$ python3 -q
>>> import numpy as np
>>> np.set_printoptions(precision=1, suppress=True, linewidth=140)
>>> rng = np.random.default_rng(7507)
>>> data = np.eye(6, dtype=int)[rng.permutation(6)] * np.array([0, 2, -1, 2, -1, 1])
>>> print(data)
[[ 0  2  0  0  0  0]
 [ 0  0  0  0  0  1]
 [ 0  0 -1  0  0  0]
 [ 0  0  0  0  0  0]
 [ 0  0  0  2  0  0]
 [ 0  0  0  0 -1  0]]
>>> # 2 groups of indices that never mix
>>> f = np.array([2, -3, -2])
>>> print(np.cross(data[5, :3], data[2, :3]))
[0 0 0]
>>> np.convolve(data[5], f)
array([ 0,  0,  0,  0, -2,  3,  2,  0])
>>> np.round(np.linalg.norm(data, 2) / np.linalg.norm(data), 1)
np.float64(0.6)
>>> np.linalg.matrix_rank(data, rtol=0.1)
np.int64(5)
>>> left, sv, Vh = np.linalg.svd(data)
>>> sv
array([2., 2., 1., 1., 1., 0.])
>>> np.argmax(sv[:-1] / (sv[1:] + 1e-6)) + 1
np.int64(5)
>>> out = left[:, :5] @ np.diag(sv[:5]) @ Vh[:5]
>>> np.round(np.linalg.norm(data - out) / np.linalg.norm(data), 1)
np.float64(0.0)
>>> np.linalg.matrix_rank(out)
np.int64(5)
>>> np.linalg.matrix_rank(data, rtol=0.05)
np.int64(5)
>>> out
array([[ 0.,  2.,  0.,  0.,  0.,  0.],
       [ 0.,  0.,  0.,  0.,  0.,  1.],
       [ 0.,  0., -1.,  0.,  0.,  0.],
       [ 0.,  0.,  0.,  0.,  0.,  0.],
       [ 0.,  0.,  0.,  2.,  0.,  0.],
       [ 0.,  0.,  0.,  0., -1.,  0.]])
>>> print(np.round(np.linalg.norm(data - out, 2), 1), sv[5])
0.0 0.0
>>> X = np.maximum(np.array([[-3, -1],
...     [2, 0],
...     [-3, 1],
...     [0, -2],
...     [1, -3],
...     [-3, 3],
...     [3, 3],
...     [-1, -3],
...     [-2, -1],
...     [0, -3],
...     [-1, 1],
...     [-1, 3],
...     [2, -1],
...     [-1, -3],
...     [0, -1],
...     [-3, -1]]) @ np.array([[5, 2, 5, 2, -1, 3, 2], [-5, -1, 4, -5, -2, 4, 2]]) + np.array([-1, 1, -1, -3, 3, 0, 0]), 0)
>>> X
array([[ 0,  0,  0,  0,  8,  0,  0],
       [ 9,  5,  9,  1,  1,  6,  4],
       [ 0,  0,  0,  0,  4,  0,  0],
       [ 9,  3,  0,  7,  7,  0,  0],
       [19,  6,  0, 14,  8,  0,  0],
       [ 0,  0,  0,  0,  0,  3,  0],
       [ 0,  4, 26,  0,  0, 21, 12],
       [ 9,  2,  0, 10, 10,  0,  0],
       [ 0,  0,  0,  0,  7,  0,  0],
       [14,  4,  0, 12,  9,  0,  0],
       [ 0,  0,  0,  0,  2,  1,  0],
       [ 0,  0,  6,  0,  0,  9,  4],
       [14,  6,  5,  6,  3,  2,  2],
       [ 9,  2,  0, 10, 10,  0,  0],
       [ 4,  2,  0,  2,  5,  0,  0],
       [ 0,  0,  0,  0,  8,  0,  0]])
>>> Xs = X - X.mean(axis=0)
>>> left, sv, Vh = np.linalg.svd(Xs, full_matrices=False)
>>> Xs.mean(axis=0)
array([0., 0., 0., 0., 0., 0., 0.])
>>> np.round(np.abs(Vh[-1]), 1) + 0
array([0.2, 0.4, 0.3, 0.1, 0. , 0.2, 0.8])
>>> np.searchsorted(np.cumsum(sv ** 2) / (sv ** 2).sum(), 0.9) + 1
np.int64(2)
>>> (np.sign(left[:, 0]) == np.sign(left[0, 0])).astype(int)
array([1, 0, 0, 1, 1, 0, 0, 1, 1, 1, 0, 0, 1, 1, 1, 1])
